$ python -q
>>> import numpy as np
>>> np.set_printoptions(suppress=True, linewidth=200)
>>> data = np.load("case12.npy")
>>> data
array([[ 0.,  0.,  0., -5.,  0., -1., -1.],
       [ 0.,  0.,  0.,  1.,  4.,  0.,  3.],
       [ 0.,  0.,  0., -3.,  0., -1., -2.],
       [-5.,  1., -3.,  0.,  0.,  0.,  0.],
       [ 0.,  4.,  0.,  0.,  0.,  0.,  0.],
       [-1.,  0., -1.,  0.,  0.,  0.,  0.],
       [-1.,  3., -2.,  0.,  0.,  0.,  0.]])
>>> data.sum(axis=0)
array([-7.,  8., -6., -7.,  4., -2.,  0.])
>>> np.linalg.matrix_rank(data)
np.int64(6)
>>> np.round(np.linalg.svd(data, compute_uv=False), 2) + 0
array([6.81, 6.81, 4.42, 4.42, 1.  , 1.  , 0.  ])
>>> w, vecs = np.linalg.eigh(data)
>>> x0 = np.array([5, 5, 3, 0, 5, 1, 3])
>>> x0 @ data @ x0
np.float64(208.0)
>>> (np.sign(vecs[:, -1].round(6)) == np.sign(vecs[0, -1].round(6))).astype(int)
array([1, 0, 1, 0, 0, 0, 0])
>>> np.round(np.linalg.eigvalsh(data[1:, 1:]), 2) + 0
array([-5.55, -3.03,  0.  ,  0.  ,  3.03,  5.55])
>>> np.abs(data).sum(axis=1).max(), np.round(np.abs(w).max(), 2)
(np.float64(9.0), np.float64(6.81))
>>> np.round(x0 @ data @ x0 / (x0 @ x0), 2), round(float(w[0]), 2), round(float(w[-1]), 2)
(np.float64(2.21), -6.81, 6.81)
>>> r0 = np.array([-2, -2])
>>> np.polyval(r0, data[5])
array([ 0., -2.,  0., -2., -2., -2., -2.])
>>> O, _ = np.linalg.qr(np.array([[-3.0, 0.5, 0.9, -0.8, -1.3],
...     [2.2, 1.1, -1.9, 2.4, -1.6],
...     [-1.0, 0.5, 1.1, -1.4, 0.6],
...     [0.7, -1.3, -0.8, 0.4, -1.4],
...     [0.6, -1.3, 1.3, -1.4, 0.1]]))
>>> feats = O[:, :5]
>>> feats.round(2)
array([[-0.76, -0.12,  0.27,  0.38,  0.45],
       [ 0.56, -0.57,  0.12,  0.2 ,  0.56],
       [-0.25, -0.19, -0.46, -0.72,  0.41],
       [ 0.18,  0.56,  0.6 , -0.37,  0.4 ],
       [ 0.15,  0.56, -0.58,  0.41,  0.4 ]])
>>> x0 = np.array([2, -2, 1, -1, 1])
>>> h1 = np.maximum(feats @ x0, 0)
>>> np.round(np.maximum(feats @ x0, 0) - np.maximum(-feats @ x0, 0), 2)
array([-0.95,  2.73,  0.54,  0.61, -1.4 ])
>>> np.flatnonzero(h1 > 1e-9)
array([1, 2, 3])
>>> np.round(np.tanh(feats @ x0), 2)
array([-0.74,  0.99,  0.49,  0.54, -0.89])
>>> r0 = np.array([0, -9, 4, -7, 7, 4, -6])
>>> g = np.array([3, 2, 1, 3, 3, 3, 1])
>>> M = np.outer(r0, g)
>>> M
array([[  0,   0,   0,   0,   0,   0,   0],
       [-27, -18,  -9, -27, -27, -27,  -9],
       [ 12,   8,   4,  12,  12,  12,   4],
       [-21, -14,  -7, -21, -21, -21,  -7],
       [ 21,  14,   7,  21,  21,  21,   7],
       [ 12,   8,   4,  12,  12,  12,   4],
       [-18, -12,  -6, -18, -18, -18,  -6]])
>>> # row 5 repeats row 2
>>> left, sv, VT = np.linalg.svd(M)
>>> vecs = VT[:(sv > 1e-8).sum()]
>>> rng = np.random.default_rng(6797)
>>> x0 = M[2] + 5 * M[6] + rng.integers(2) * np.eye(7)[3]
>>> x0
array([-78., -52., -26., -78., -78., -78., -26.])
>>> np.round(np.diag(vecs.T @ vecs), 2)
array([0.21, 0.1 , 0.02, 0.21, 0.21, 0.21, 0.02])
>>> np.allclose(vecs.T @ vecs @ x0, x0)
True
>>> np.linalg.matrix_rank(np.vstack([M, x0]))
np.int64(1)
>>> round(float(np.linalg.norm(x0 - vecs.T @ vecs @ x0)), 2)
0.0
